% ipython --no-banner

In [1]: import numpy as np

In [2]: np.set_printoptions(precision=2, suppress=True, linewidth=100)

In [3]: rd = lambda a: np.round(a, 2) + 0

In [4]: M = np.loadtxt("block1.csv", delimiter=",")

In [5]: M
Out[5]: 
array([[-1., -2., -8.,  8.,  5., -6.,  6.,  0.,  0.,  0.,  0.],
       [ 7., -1.,  2.,  6.,  7.,  8., -5.,  0.,  0.,  0.,  0.],
       [-1., -7.,  9., -8.,  6.,  1., -9.,  0.,  0.,  0.,  0.],
       [-4.,  8., -8., -8., -6.,  8.,  0.,  0.,  0.,  0.,  0.],
       [-8., -5.,  9., -3., -4.,  7., -4.,  0.,  0.,  0.,  0.],
       [ 9., -9.,  3.,  6.,  7., -1., -3.,  0.,  0.,  0.,  0.],
       [ 7.,  6.,  5., -8.,  0., -4.,  9.,  0.,  0.,  0.,  0.],
       [ 0.,  0.,  0.,  0.,  0.,  0.,  0., -2.,  7.,  7.,  7.],
       [ 0.,  0.,  0.,  0.,  0.,  0.,  0., -9., -4., -1., -6.],
       [ 0.,  0.,  0.,  0.,  0.,  0.,  0.,  6.,  0.,  1.,  4.],
       [ 0.,  0.,  0.,  0.,  0.,  0.,  0.,  4., -5., -6., -3.]])

In [6]: f = np.array([7, 7, 5])

In [7]: np.cross(M[8, :3], M[1, :3])
Out[7]: array([ 0.,  0., -0.])

In [8]: np.polyval(f, M[8])
Out[8]: array([  5.,   5.,   5.,   5.,   5.,   5.,   5., 509.,  89.,   5., 215.])

In [9]: np.array([np.convolve(row, f, "same") for row in M])
Out[9]: 
array([[ -21.,  -75.,  -10.,   51.,   33.,   25.,   12.,   30.,    0.,    0.,    0.],
       [  42.,   42.,   51.,  101.,  135.,   56.,    5.,  -25.,    0.,    0.,    0.],
       [ -56.,    9.,  -28.,   31.,    9.,  -26.,  -58.,  -45.,    0.,    0.,    0.],
       [  28.,  -20.,  -72., -138.,  -26.,   26.,   40.,    0.,    0.,    0.,    0.],
       [ -91.,  -12.,   17.,   -4.,    6.,    1.,    7.,  -20.,    0.,    0.,    0.],
       [   0.,    3.,   18.,  106.,   72.,    7.,  -26.,  -15.,    0.,    0.,    0.],
       [  91.,  112.,    9.,  -31.,  -68.,   35.,   43.,   45.,    0.,    0.,    0.],
       [   0.,    0.,    0.,    0.,    0.,    0.,  -14.,   35.,   88.,  133.,   84.],
       [   0.,    0.,    0.,    0.,    0.,    0.,  -63.,  -91.,  -80.,  -69.,  -47.],
       [   0.,    0.,    0.,    0.,    0.,    0.,   42.,   42.,   37.,   35.,   33.],
       [   0.,    0.,    0.,    0.,    0.,    0.,   28.,   -7.,  -57.,  -88.,  -51.]])

In [10]: rng = np.random.default_rng(574)

In [11]: lab = rng.permutation(11)

In [12]: lab
Out[12]: array([ 0,  3,  6,  5,  1,  2,  7,  4,  9,  8, 10])

In [13]: B = M[lab][:, lab]

In [14]: B
Out[14]: 
array([[-1.,  8.,  6., -6., -2., -8.,  0.,  5.,  0.,  0.,  0.],
       [-4., -8.,  0.,  8.,  8., -8.,  0., -6.,  0.,  0.,  0.],
       [ 7., -8.,  9., -4.,  6.,  5.,  0.,  0.,  0.,  0.,  0.],
       [ 9.,  6., -3., -1., -9.,  3.,  0.,  7.,  0.,  0.,  0.],
       [ 7.,  6., -5.,  8., -1.,  2.,  0.,  7.,  0.,  0.,  0.],
       [-1., -8., -9.,  1., -7.,  9.,  0.,  6.,  0.,  0.,  0.],
       [ 0.,  0.,  0.,  0.,  0.,  0., -2.,  0.,  7.,  7.,  7.],
       [-8., -3., -4.,  7., -5.,  9.,  0., -4.,  0.,  0.,  0.],
       [ 0.,  0.,  0.,  0.,  0.,  0.,  6.,  0.,  1.,  0.,  4.],
       [ 0.,  0.,  0.,  0.,  0.,  0., -9.,  0., -1., -4., -6.],
       [ 0.,  0.,  0.,  0.,  0.,  0.,  4.,  0., -6., -5., -3.]])

In [15]: np.allclose(B, M)
Out[15]: False

In [16]: x = np.array([-2, 1, -5, 5, -1, 0, -5, 0, 4, 3, 2])

In [17]: rhs = M @ x

In [18]: rhs
Out[18]: array([  45.,   23.,  -51.,   22.,  -25.,   -4., -118.,   63.,  -31.,   11.,  -44.])

In [19]: rd(np.linalg.solve(M, 4 * rhs))
Out[19]: array([ -8.,   4., -20.,  20.,  -4.,   0., -20.,   0.,  16.,  12.,   8.])

In [20]: rd(np.linalg.solve(M, rhs + M[:, 0]))
Out[20]: array([-1.,  1., -5.,  5., -1.,  0., -5.,  0.,  4.,  3.,  2.])

In [21]: rd(np.linalg.solve(M.T, M[6]))
Out[21]: array([0., 0., 0., 0., 0., 0., 1., 0., 0., 0., 0.])
